$ python3 -q
>>> import numpy as np
>>> np.set_printoptions(suppress=True, linewidth=200)
>>> tidy = lambda a: np.round(a, 2) + 0
>>> X = np.loadtxt("data.csv", delimiter=",")
>>> X
array([[ 2.6 , -0.5 , -1.3 ,  0.56, -0.7 ,  1.4 ,  0.1 ,  1.9 ,  1.1 ,  0.2 ],
       [-1.  ,  1.7 , -1.1 , -1.3 ,  0.4 , -0.5 ,  0.8 , -0.7 ,  1.  , -0.5 ],
       [-0.7 , -0.9 , -0.7 , -0.78,  0.9 , -1.2 , -1.1 ,  1.4 ,  1.5 , -0.3 ],
       [ 0.7 ,  1.  ,  0.9 , -5.96, -0.3 ,  1.  ,  0.8 ,  1.6 , -0.8 , -2.  ],
       [ 0.5 ,  2.2 , -0.8 , -1.81,  0.9 , -0.4 , -1.3 ,  0.6 ,  0.2 , -0.6 ],
       [ 0.7 ,  0.2 ,  0.7 ,  4.53,  0.2 , -0.3 ,  0.5 , -0.7 , -0.6 ,  1.5 ],
       [-0.5 ,  1.5 , -2.8 ,  1.42,  0.8 ,  1.2 ,  0.  ,  0.7 ,  0.1 ,  0.5 ],
       [-1.4 ,  0.2 , -1.2 ,  3.13,  1.6 , -0.4 , -0.8 , -1.  ,  0.5 ,  1.1 ],
       [ 0.4 ,  1.2 ,  2.  ,  0.99,  0.1 , -1.6 , -0.7 ,  0.4 , -0.5 ,  0.3 ],
       [ 0.5 , -1.3 ,  3.1 , -3.68,  1.8 , -1.2 ,  0.1 ,  1.  , -1.1 , -1.2 ],
       [ 0.6 , -0.3 ,  0.9 , -2.8 , -0.9 ,  0.9 , -0.5 ,  1.3 ,  0.5 , -0.9 ],
       [-1.7 ,  0.5 ,  0.2 ,  1.51, -1.4 ,  0.  , -0.9 ,  0.2 , -0.1 ,  0.5 ],
       [ 0.9 ,  0.5 ,  0.1 , -1.4 ,  0.3 ,  3.2 , -0.4 , -0.3 ,  0.7 , -0.5 ],
       [ 0.  , -0.2 ,  0.3 ,  3.  ,  0.9 ,  0.5 , -0.5 , -1.5 , -0.5 ,  1.  ],
       [ 0.5 , -0.2 , -0.6 ,  0.4 , -0.3 ,  0.7 ,  0.6 , -1.3 , -1.6 ,  0.1 ],
       [ 0.1 ,  0.7 ,  0.  , -1.53, -2.2 , -0.9 , -1.1 ,  1.5 ,  0.1 , -0.5 ],
       [-0.6 ,  0.9 , -0.1 ,  2.94, -0.1 , -1.5 ,  0.  ,  1.6 , -0.9 ,  1.  ],
       [-0.4 , -0.4 , -0.9 , -1.03, -0.8 ,  1.5 ,  0.5 ,  0.9 ,  0.4 , -0.3 ],
       [ 1.8 , -1.4 ,  2.3 , -1.38,  0.1 , -0.1 ,  1.  , -0.8 , -1.5 , -0.6 ]])
>>> Y = np.c_[X[:, :9] @ np.array([[3, 1, 4, 5, 5, 4, 5, 5, 0],
...     [4, 5, 1, 0, 3, 2, 2, 0, 2],
...     [4, 5, 4, 3, 3, 2, 2, 1, 1],
...     [3, 0, 0, 1, 2, 0, 3, 1, 4],
...     [0, 1, 4, 3, 0, 5, 3, 4, 0],
...     [4, 0, 1, 3, 1, 4, 2, 2, 2],
...     [3, 2, 5, 2, 3, 5, 3, 5, 3],
...     [2, 3, 1, 3, 3, 0, 5, 4, 1],
...     [0, 4, 0, 5, 5, 1, 1, 5, 5]]), np.array([0, 0, 2, 8, 6, 0, 0, 0, 1, 4, 3, 0, 6, 1, 1, 7, 6, 1, 7])]
>>> tidy(Y)
array([[ 11.98,   3.2 ,   5.7 ,  23.16,  21.62,  10.5 ,  22.68,  25.86,  10.44,   0.  ],
       [ -5.5 ,   5.9 ,  -2.3 ,  -5.4 ,  -1.  ,   2.2 ,  -7.6 ,  -0.6 ,   2.8 ,   0.  ],
       [-16.14,   0.2 ,  -8.2 ,   2.22,  -2.66, -10.3 ,  -3.54,   3.82,  -2.42,   2.  ],
       [  1.42,  13.1 ,  12.8 ,   4.74,   1.48,  12.3 ,   0.12,   5.64, -18.94,   8.  ],
       [ -2.63,   8.4 ,  -1.7 ,  -0.01,   1.58,   1.4 ,   1.07,  -0.41,  -6.74,   6.  ],
       [ 18.19,   1.9 ,   8.1 ,   5.73,  11.36,   6.3 ,  16.29,   5.63,  16.42,   0.  ],
       [  3.76,  -3.7 ,  -6.6 ,  -0.88,   0.24,   4.3 ,   7.56,   5.02,   9.48,   0.  ],
       [ -4.81,  -7.4 ,  -9.2 ,  -5.97,  -7.04,  -4.7 ,  -2.51,  -4.97,  10.02,   0.  ],
       [  9.27,  14.3 ,   6.5 ,   1.79,   8.58,  -1.9 ,   7.87,  -2.21,   0.96,   1.  ],
       [ -4.84,  10.1 ,  20.6 ,   7.62,  -2.86,   9.2 ,   2.26,   5.72, -20.82,   4.  ],
       [  0.5 ,   7.6 ,   1.8 ,   8.3 ,   5.  ,   0.7 ,   0.4 ,   4.5 ,  -6.8 ,   3.  ],
       [ -0.07,  -1.2 , -15.4 , -12.29,  -5.98, -17.  ,  -8.57, -16.59,   4.24,   0.  ],
       [ 11.9 ,   5.3 ,   6.6 ,  15.7 ,   8.1 ,  17.8 ,   6.8 ,  11.1 ,   3.9 ,   6.  ],
       [  6.9 ,  -6.1 ,   1.1 ,   0.1 ,  -1.7 ,   3.7 ,   3.4 ,  -3.1 ,   7.4 ,   1.  ],
       [  1.5 , -12.9 ,   0.6 ,  -8.4 ,  -8.5 ,   3.1 ,  -3.7 ,  -7.7 ,  -5.5 ,   1.  ],
       [ -5.39,   4.1 , -12.6 ,  -7.53,   0.34, -18.2 ,  -6.79, -10.63,  -7.82,   7.  ],
       [  7.42,   4.5 ,  -2.2 ,  -4.86,   4.08,  -8.2 ,  11.22,  -1.66,   7.56,   6.  ],
       [ -0.19,  -2.4 ,  -3.9 ,   2.07,  -0.26,   0.7 ,  -0.69,   3.97,   1.58,   1.  ],
       [  5.86,   0.  ,  19.5 ,   6.62,   1.94,  12.6 ,   4.26,   4.42, -11.52,   7.  ]])
>>> np.linalg.matrix_rank(np.c_[X, Y])
np.int64(11)
>>> proj = X @ np.linalg.solve(X.T @ X, X.T)
>>> tidy(np.trace(proj))
np.float64(10.0)
>>> tidy(proj @ X[:, 5])
array([ 1.4, -0.5, -1.2,  1. , -0.4, -0.3,  1.2, -0.4, -1.6, -1.2,  0.9,  0. ,  3.2,  0.5,  0.7, -0.9, -1.5,  1.5, -0.1])
>>> arr = np.loadtxt("a.csv", delimiter=",")
>>> tidy(arr)
array([[ 3.08, -4.35,  0.8 , -0.27,  0.85, -1.54, -4.14, -0.13, -7.11],
       [-4.43,  2.18, -2.7 ,  3.47,  0.84,  1.22,  2.89, -1.13,  6.67],
       [-4.58, -0.65, -3.9 ,  5.79,  2.33,  0.56,  0.8 , -2.11,  4.37],
       [ 4.62, -1.31,  3.19, -4.35, -1.36, -1.04, -2.28,  1.49, -6.12],
       [-3.59, -3.07, -4.04,  6.49,  3.13, -0.18, -1.3 , -2.5 ,  1.2 ],
       [-0.67, -5.25, -2.54,  4.76,  2.95, -1.16, -3.76, -1.99, -3.84],
       [ 1.91,  4.71,  3.32, -5.78, -3.22,  0.84,  3.01,  2.33,  2.04],
       [-4.42, -1.32, -4.03,  6.11,  2.6 ,  0.38,  0.25, -2.27,  3.62],
       [-4.5 , -1.02, -3.98,  5.98,  2.49,  0.46,  0.5 , -2.2 ,  3.96],
       [-4.51,  1.87, -2.88,  3.8 ,  1.03,  1.16,  2.68, -1.27,  6.49],
       [-3.35,  4.09, -1.11,  0.78, -0.6 ,  1.51,  4.02, -0.06,  7.17],
       [-2.82,  4.57, -0.5 , -0.21, -1.08,  1.55,  4.23,  0.32,  7.02],
       [-3.69,  3.67, -1.54,  1.48, -0.24,  1.47,  3.8 , -0.34,  7.18],
       [-4.25, -1.82, -4.08,  6.29,  2.78,  0.23, -0.18, -2.36,  3.  ],
       [ 4.47, -2.02,  2.8 , -3.65, -0.94, -1.19, -2.78,  1.2 , -6.58],
       [-4.28, -1.73, -4.08,  6.27,  2.75,  0.26, -0.1 , -2.34,  3.11],
       [-4.68,  0.61, -3.49,  4.94,  1.74,  0.88,  1.78, -1.74,  5.58],
       [-1.57,  5.22,  0.74, -2.13, -1.95,  1.51,  4.37,  1.05,  6.24],
       [-0.52,  5.39,  1.64, -3.49, -2.5 ,  1.38,  4.2 ,  1.54,  5.26],
       [-4.49,  1.96, -2.83,  3.71,  0.97,  1.18,  2.74, -1.23,  6.55],
       [ 3.26, -4.18,  1.01, -0.61,  0.68, -1.52, -4.06, -0.01, -7.16],
       [ 3.68,  2.95,  4.06, -6.49, -3.1 ,  0.13,  1.19,  2.49, -1.4 ],
       [-4.35, -1.53, -4.06,  6.2 ,  2.68,  0.31,  0.07, -2.31,  3.36],
       [ 4.17, -2.85,  2.24, -2.66, -0.39, -1.34, -3.32,  0.81, -6.98],
       [-3.51,  3.9 , -1.31,  1.1 , -0.44,  1.5 ,  3.93, -0.19,  7.19],
       [ 2.07,  4.61,  3.41, -5.89, -3.24,  0.79,  2.89,  2.36,  1.78],
       [-2.26,  4.93,  0.09, -1.13, -1.51,  1.55,  4.35,  0.67,  6.73],
       [ 4.62, -1.28,  3.2 , -4.38, -1.38, -1.04, -2.26,  1.51, -6.1 ],
       [ 0.49,  5.29,  2.41, -4.58, -2.89,  1.2 ,  3.85,  1.93,  4.08],
       [-1.52,  5.23,  0.79, -2.22, -1.98,  1.5 ,  4.37,  1.08,  6.19],
       [ 0.02,  5.37,  2.07, -4.1 , -2.72,  1.29,  4.04,  1.76,  4.65],
       [ 2.54, -4.77,  0.2 ,  0.68,  1.3 , -1.55, -4.3 , -0.5 , -6.89],
       [ 2.99,  3.83,  3.85, -6.36, -3.25,  0.46,  2.05,  2.49,  0.12],
       [ 0.64,  5.26,  2.52, -4.72, -2.94,  1.17,  3.78,  1.98,  3.89],
       [-1.6 , -4.89, -3.14,  5.55,  3.17, -0.93, -3.23, -2.26, -2.54],
       [-3.99, -2.4 , -4.1 ,  6.44,  2.96,  0.05, -0.69, -2.44,  2.21],
       [ 2.13, -5.  , -0.21,  1.33,  1.59, -1.54, -4.36, -0.74, -6.65],
       [-3.12,  4.31, -0.84,  0.34, -0.81,  1.53,  4.13,  0.11,  7.13],
       [ 2.68, -4.67,  0.35,  0.44,  1.19, -1.55, -4.27, -0.41, -6.96],
       [ 3.11, -4.32,  0.83, -0.33,  0.82, -1.53, -4.13, -0.11, -7.12],
       [ 1.97,  4.67,  3.36, -5.82, -3.23,  0.82,  2.96,  2.34,  1.94],
       [-1.11,  5.33,  1.15, -2.76, -2.21,  1.46,  4.32,  1.28,  5.84],
       [-4.08, -2.21, -4.1 ,  6.4 ,  2.91,  0.11, -0.52, -2.42,  2.48],
       [-3.56,  3.84, -1.37,  1.21, -0.38,  1.49,  3.89, -0.23,  7.19],
       [-1.57,  5.22,  0.74, -2.14, -1.95,  1.51,  4.37,  1.05,  6.24],
       [-2.97,  4.45, -0.66,  0.05, -0.95,  1.54,  4.19,  0.22,  7.08],
       [-4.21, -1.92, -4.09,  6.32,  2.81,  0.2 , -0.26, -2.37,  2.87],
       [ 1.27, -5.3 , -1.01,  2.55,  2.12, -1.48, -4.34, -1.2 , -5.98]])
>>> C2 = np.cov(arr, rowvar=False)
>>> tidy(np.polyfit(arr[:, 4], arr[:, 8], 1))
array([-0.45,  1.66])
>>> tidy(np.linalg.norm(arr, 2) / np.linalg.norm(arr))
np.float64(0.76)
>>> np.linalg.cond(arr) > 100
np.True_
>>> np.allclose(arr[:-1].T @ np.linalg.lstsq(arr[:-1].T, arr[-1])[0], arr[-1])
True
>>> np.unique(arr.round(6), axis=0).shape
(48, 9)
>>> np.abs(np.diag(np.linalg.qr(arr)[1])) > 1e-9
array([ True,  True, False, False, False, False, False, False, False])
>>> K = np.load("arr.npy")
>>> K
array([[ 0,  0, -1, -1,  5,  5, -1, -3, -2, -5, -8],
       [ 0,  0,  5,  7,  1, -3,  4,  2, -1,  1, -9],
       [ 0,  0,  0,  2,  8, -1, -7,  1, -7,  3, -8],
       [ 0,  0,  0,  0,  5,  0,  7,  6,  6, -8,  4],
       [ 0,  0,  0,  0,  0,  1,  4, -1, -7,  9,  1],
       [ 0,  0,  0,  0,  0,  0,  6,  9, -4,  4,  0],
       [ 0,  0,  0,  0,  0,  0,  0, -7,  6,  7,  3],
       [ 0,  0,  0,  0,  0,  0,  0,  0,  4, -6,  9],
       [ 0,  0,  0,  0,  0,  0,  0,  0,  0,  2, -8],
       [ 0,  0,  0,  0,  0,  0,  0,  0,  0,  0, -3],
       [ 0,  0,  0,  0,  0,  0,  0,  0,  0,  0,  0]])
>>> rank = np.linalg.matrix_rank(K)
>>> rank
np.int64(9)
>>> N = np.linalg.svd(K)[2][rank:].T
>>> np.allclose(K @ N, 0)
True
>>> N.shape
(11, 2)
>>> tidy(K @ N)
array([[0., 0.],
       [0., 0.],
       [0., 0.],
       [0., 0.],
       [0., 0.],
       [0., 0.],
       [0., 0.],
       [0., 0.],
       [0., 0.],
       [0., 0.],
       [0., 0.]])
>>> [int(np.linalg.matrix_rank(K[:i])) for i in range(1, len(K) + 1)]
[1, 2, 3, 4, 5, 6, 7, 8, 9, 9, 9]
>>> tidy(np.sort(np.linalg.eigvals(K)))
array([0., 0., 0., 0., 0., 0., 0., 0., 0., 0., 0.])
>>> [int(np.linalg.matrix_rank(np.linalg.matrix_power(K, p))) for p in range(1, 12)]
[9, 8, 7, 6, 5, 4, 3, 2, 1, 0, 0]
>>> Uu, sigma, vt = np.linalg.svd(K)
>>> vecs = vt[:(sigma > 1e-8).sum()]
>>> rng = np.random.default_rng(1833)
>>> vec = K[4] + 4 * K[9] + rng.integers(2) * np.eye(11)[8]
>>> vec
array([  0.,   0.,   0.,   0.,   0.,   1.,   4.,  -1.,  -6.,   9., -11.])
>>> np.linalg.matrix_rank(np.vstack([K, vec]))
np.int64(9)
>>> tidy(np.linalg.norm(vec - vecs.T @ vecs @ vec))
np.float64(0.0)
>>> Uu, sigma, vt = np.linalg.svd(K)
>>> np.argmax(sigma[:-1] / (sigma[1:] + 1e-6)) + 1
np.int64(9)
>>> tidy(sigma)
array([23.86, 17.75, 16.42, 11.66,  8.45,  8.02,  5.68,  1.35,  0.08,  0.  ,  0.  ])
>>> Y = Uu[:, :9] @ np.diag(sigma[:9]) @ vt[:9]
>>> tidy(np.linalg.norm(K - Y, 2)), tidy(sigma[9])
(np.float64(0.0), np.float64(0.0))
>>> np.linalg.matrix_rank(K, rtol=0.05)
np.int64(8)
>>> tidy(Y)
array([[ 0.,  0., -1., -1.,  5.,  5., -1., -3., -2., -5., -8.],
       [ 0.,  0.,  5.,  7.,  1., -3.,  4.,  2., -1.,  1., -9.],
       [ 0.,  0.,  0.,  2.,  8., -1., -7.,  1., -7.,  3., -8.],
       [ 0.,  0.,  0.,  0.,  5.,  0.,  7.,  6.,  6., -8.,  4.],
       [ 0.,  0.,  0.,  0.,  0.,  1.,  4., -1., -7.,  9.,  1.],
       [ 0.,  0.,  0.,  0.,  0.,  0.,  6.,  9., -4.,  4.,  0.],
       [ 0.,  0.,  0.,  0.,  0.,  0.,  0., -7.,  6.,  7.,  3.],
       [ 0.,  0.,  0.,  0.,  0.,  0.,  0.,  0.,  4., -6.,  9.],
       [ 0.,  0.,  0.,  0.,  0.,  0.,  0.,  0.,  0.,  2., -8.],
       [ 0.,  0.,  0.,  0.,  0.,  0.,  0.,  0.,  0.,  0., -3.],
       [ 0.,  0.,  0.,  0.,  0.,  0.,  0.,  0.,  0.,  0.,  0.]])
>>> tidy(np.linalg.norm(K - Y) / np.linalg.norm(K))
np.float64(0.0)
>>> W0 = np.loadtxt("mat.csv", delimiter=",")
>>> W0
array([[ 3.,  3.,  3.,  3.,  3.,  3.],
       [ 3.,  6.,  6.,  6.,  6.,  6.],
       [ 3.,  6.,  9.,  9.,  9.,  9.],
       [ 3.,  6.,  9., 12., 12., 12.],
       [ 3.,  6.,  9., 12., 15., 15.],
       [ 3.,  6.,  9., 12., 15., 18.]])
>>> np.trace(W0)
np.float64(63.0)
>>> tidy(np.linalg.matrix_power(W0, 2))
array([[ 54.,  99., 135., 162., 180., 189.],
       [ 99., 189., 261., 315., 351., 369.],
       [135., 261., 369., 450., 504., 531.],
       [162., 315., 450., 558., 630., 666.],
       [180., 351., 504., 630., 720., 765.],
       [189., 369., 531., 666., 765., 819.]])
>>> (W0 + W0.T) / 2
array([[ 3.,  3.,  3.,  3.,  3.,  3.],
       [ 3.,  6.,  6.,  6.,  6.,  6.],
       [ 3.,  6.,  9.,  9.,  9.,  9.],
       [ 3.,  6.,  9., 12., 12., 12.],
       [ 3.,  6.,  9., 12., 15., 15.],
       [ 3.,  6.,  9., 12., 15., 18.]])
>>> tidy(np.abs(np.linalg.eigvals(W0)).max())
np.float64(51.62)
